>>> import numpy as np
>>> np.set_printoptions(precision=2, suppress=True, linewidth=140, legacy="1.25")
>>> rd = lambda a: np.round(a, 2) + 0
>>> K = np.loadtxt("test19.csv", delimiter=",")
>>> print(rd(K))
[[ 0.18  0.35  0.35 -0.35 -0.58  0.35  0.12 -0.35]
 [ 0.35  0.85 -0.15  0.15  0.25 -0.15 -0.05  0.15]
 [ 0.35 -0.15  0.85  0.15  0.25 -0.15 -0.05  0.15]
 [-0.35  0.15  0.15  0.85 -0.25  0.15  0.05 -0.15]
 [-0.58  0.25  0.25 -0.25  0.58  0.25  0.08 -0.25]
 [ 0.35 -0.15 -0.15  0.15  0.25  0.85 -0.05  0.15]
 [ 0.12 -0.05 -0.05  0.05  0.08 -0.05  0.98  0.05]
 [-0.35  0.15  0.15 -0.15 -0.25  0.15  0.05  0.85]]
>>> vals, vecs = np.linalg.eigh(K)
>>> print(np.unique(vals.round(6) + 0, return_counts=True)[1])
[1 7]
>>> rd(vecs.T @ K @ vecs)
array([[-1.,  0.,  0.,  0.,  0.,  0.,  0.,  0.],
       [ 0.,  1.,  0.,  0.,  0.,  0.,  0.,  0.],
       [ 0.,  0.,  1.,  0.,  0.,  0.,  0.,  0.],
       [ 0.,  0.,  0.,  1.,  0.,  0.,  0.,  0.],
       [ 0.,  0.,  0.,  0.,  1.,  0.,  0.,  0.],
       [ 0.,  0.,  0.,  0.,  0.,  1.,  0.,  0.],
       [ 0.,  0.,  0.,  0.,  0.,  0.,  1.,  0.],
       [ 0.,  0.,  0.,  0.,  0.,  0.,  0.,  1.]])
>>> rd(vals.sum()), np.trace(K)
(6.0, 6.0)
>>> rd(vecs @ np.diag(vals) @ vecs.T)
array([[ 0.18,  0.35,  0.35, -0.35, -0.58,  0.35,  0.12, -0.35],
       [ 0.35,  0.85, -0.15,  0.15,  0.25, -0.15, -0.05,  0.15],
       [ 0.35, -0.15,  0.85,  0.15,  0.25, -0.15, -0.05,  0.15],
       [-0.35,  0.15,  0.15,  0.85, -0.25,  0.15,  0.05, -0.15],
       [-0.58,  0.25,  0.25, -0.25,  0.58,  0.25,  0.08, -0.25],
       [ 0.35, -0.15, -0.15,  0.15,  0.25,  0.85, -0.05,  0.15],
       [ 0.12, -0.05, -0.05,  0.05,  0.08, -0.05,  0.98,  0.05],
       [-0.35,  0.15,  0.15, -0.15, -0.25,  0.15,  0.05,  0.85]])
>>> rd(np.linalg.eigvalsh(K + 4 * np.eye(8)))
array([3., 5., 5., 5., 5., 5., 5., 5.])
>>> rd(np.linalg.eigvalsh(K @ K))
array([1., 1., 1., 1., 1., 1., 1., 1.])
>>> rd(np.linalg.svd(K, compute_uv=False))
array([1., 1., 1., 1., 1., 1., 1., 1.])
>>> rd(np.linalg.pinv(K))
array([[ 0.18,  0.35,  0.35, -0.35, -0.58,  0.35,  0.12, -0.35],
       [ 0.35,  0.85, -0.15,  0.15,  0.25, -0.15, -0.05,  0.15],
       [ 0.35, -0.15,  0.85,  0.15,  0.25, -0.15, -0.05,  0.15],
       [-0.35,  0.15,  0.15,  0.85, -0.25,  0.15,  0.05, -0.15],
       [-0.58,  0.25,  0.25, -0.25,  0.58,  0.25,  0.08, -0.25],
       [ 0.35, -0.15, -0.15,  0.15,  0.25,  0.85, -0.05,  0.15],
       [ 0.12, -0.05, -0.05,  0.05,  0.08, -0.05,  0.98,  0.05],
       [-0.35,  0.15,  0.15, -0.15, -0.25,  0.15,  0.05,  0.85]])
>>> print(rd(K.T @ K))
[[1. 0. 0. 0. 0. 0. 0. 0.]
 [0. 1. 0. 0. 0. 0. 0. 0.]
 [0. 0. 1. 0. 0. 0. 0. 0.]
 [0. 0. 0. 1. 0. 0. 0. 0.]
 [0. 0. 0. 0. 1. 0. 0. 0.]
 [0. 0. 0. 0. 0. 1. 0. 0.]
 [0. 0. 0. 0. 0. 0. 1. 0.]
 [0. 0. 0. 0. 0. 0. 0. 1.]]
>>> vals, vecs = np.linalg.eigh(K)
>>> x0 = np.array([4, 3, -3, 4, 0, -3, -3, -5])
>>> rd(np.linalg.eigvalsh(K[1:, 1:]))
array([-0.18,  1.  ,  1.  ,  1.  ,  1.  ,  1.  ,  1.  ])
>>> B = np.linalg.inv(K)
>>> rd(np.linalg.cond(K))
1.0
>>> rd(K @ B)
array([[1., 0., 0., 0., 0., 0., 0., 0.],
       [0., 1., 0., 0., 0., 0., 0., 0.],
       [0., 0., 1., 0., 0., 0., 0., 0.],
       [0., 0., 0., 1., 0., 0., 0., 0.],
       [0., 0., 0., 0., 1., 0., 0., 0.],
       [0., 0., 0., 0., 0., 1., 0., 0.],
       [0., 0., 0., 0., 0., 0., 1., 0.],
       [0., 0., 0., 0., 0., 0., 0., 1.]])
